% python3 -q
>>> import numpy as np
>>> np.set_printoptions(precision=2, suppress=True, linewidth=100)
>>> M = np.load("x.npy")
>>> M
array([[ 0.,  0.,  0.,  2., -3.],
       [ 0.,  0.,  0.,  3.,  3.],
       [ 0.,  0.,  0., -1., -3.],
       [ 2.,  3., -1.,  0.,  0.],
       [-3.,  3., -3.,  0.,  0.]])
>>> # null space of dimension 1
>>> round(np.linalg.det(M[::-1]), 2)
np.float64(0.0)
>>> round(float(np.linalg.eigvals(M).sum().real), 2)
0.0
>>> round(float(np.trace(np.linalg.pinv(M) @ M)), 2)
4.0
>>> try:
...     np.linalg.inv(M)
... except np.linalg.LinAlgError as e:
...     print(repr(e))
... 
LinAlgError('Singular matrix')
>>> np.allclose(M[:-1].T @ np.linalg.lstsq(M[:-1].T, M[-1])[0], M[-1])
False
>>> np.all(np.linalg.eigvalsh(M) > 0)
np.False_
>>> A = np.load("layer5.npy")
>>> A
array([[-1,  0,  1,  2],
       [ 3,  4,  5,  6],
       [ 7,  8,  9, 10],
       [11, 12, 13, 14],
       [15, 16, 17, 18]])
>>> w1 = np.array([[-2, 2, -3, 3, 3],
...     [3, 1, -1, 2, -3],
...     [-1, 3, -2, -2, -1],
...     [-1, -1, 1, 0, 1]])
>>> beta = np.array([1, 5, 9, 0, 1])
>>> hid = np.maximum(A @ w1 + beta, 0)
>>> np.linalg.matrix_rank(hid)
np.int64(3)
>>> (hid > 0).astype(int)
array([[0, 1, 1, 0, 0],
       [0, 1, 0, 1, 0],
       [0, 1, 0, 1, 0],
       [0, 1, 0, 1, 0],
       [0, 1, 0, 1, 0]])
>>> (hid > 0).mean(axis=0)
array([0. , 1. , 0.2, 0.8, 0. ])
>>> hid
array([[ 0,  4, 12,  0,  0],
       [ 0, 24,  0,  7,  0],
       [ 0, 44,  0, 19,  0],
       [ 0, 64,  0, 31,  0],
       [ 0, 84,  0, 43,  0]])
>>> basis = np.array([[3, 1], [0, 3], [0, -1], [-1, -1], [-3, -1]])
>>> (hid @ basis).round(6).argmax(axis=1)
array([0, 1, 1, 1, 1])
>>> hid @ basis
array([[  0,   0],
       [ -7,  65],
       [-19, 113],
       [-31, 161],
       [-43, 209]])
>>> w1 @ basis
array([[-18,   1],
       [ 16,   8],
       [  2,  13],
       [ -6,  -6]])
